>>> import numpy as np
>>> np.set_printoptions(precision=2, suppress=True, linewidth=120, legacy="1.25")
>>> def tidy(a):
...     return np.round(a, 2) + 0
... 
>>> sv = 3 * 0.5 ** np.arange(7)
>>> q, _ = np.linalg.qr(np.array([[1.5, 1.2, 0.4, 0.2, -0.1, 2.0, -0.3],
...     [0.2, 0.4, 0.2, -1.4, 0.8, -0.4, 1.4],
...     [-0.6, 0.1, -0.6, -1.1, 2.3, 0.9, 1.6],
...     [-0.6, 0.4, -1.0, -1.0, 1.7, -1.0, 1.1],
...     [0.2, 2.2, -1.3, 1.0, 0.4, -1.3, 0.6],
...     [1.1, -0.4, 1.0, -0.3, 0.1, -0.8, 0.0],
...     [0.0, -0.6, 0.4, -0.3, 0.4, -0.5, -1.2]]))
>>> rng = np.random.default_rng(27)
>>> M = rng.normal(size=(12, 7)) * sv @ q
>>> print(tidy(M))
[[-2.76 -1.23  0.67 -1.41  0.47  1.99  0.69]
 [-2.6  -0.47 -0.47  0.4  -0.58  1.9   1.23]
 [-0.46  0.02 -2.4   1.79  0.55  1.5   0.47]
 [ 0.2  -0.08  0.6   0.17 -0.84 -0.77  0.22]
 [ 3.3   1.14 -0.05  0.87 -0.49 -2.69 -1.05]
 [-1.3  -0.7   1.3  -1.38 -0.9   0.02  0.48]
 [-0.35 -0.54 -0.55 -0.16  0.33  0.59  0.24]
 [-1.42 -0.71 -0.19 -0.62  0.28  1.21  0.42]
 [-0.6  -0.29  0.81 -0.24 -0.52 -0.37  0.16]
 [ 0.95  0.17  2.05 -0.81  0.19 -1.27 -0.76]
 [ 3.06  1.36  0.34  1.48  0.01 -2.85 -1.31]
 [-0.38  0.48 -1.19  1.16  0.24  0.87  0.19]]
>>> hat = M @ np.linalg.solve(M.T @ M, M.T)
>>> print(np.allclose(hat @ hat, hat))
True
>>> feats = np.array([[0, 6, 6], [2, 4, 8], [0, 4, 5]])
>>> print(feats)
[[0 6 6]
 [2 4 8]
 [0 4 5]]
>>> ev, evecs = np.linalg.eig(feats)
>>> print(tidy(ev))
[-2.5   0.43 11.07]
>>> print(tidy(np.prod(ev)))
-12.0
>>> print(tidy(np.sort(np.linalg.eigvals(feats.T))))
[-2.5   0.43 11.07]
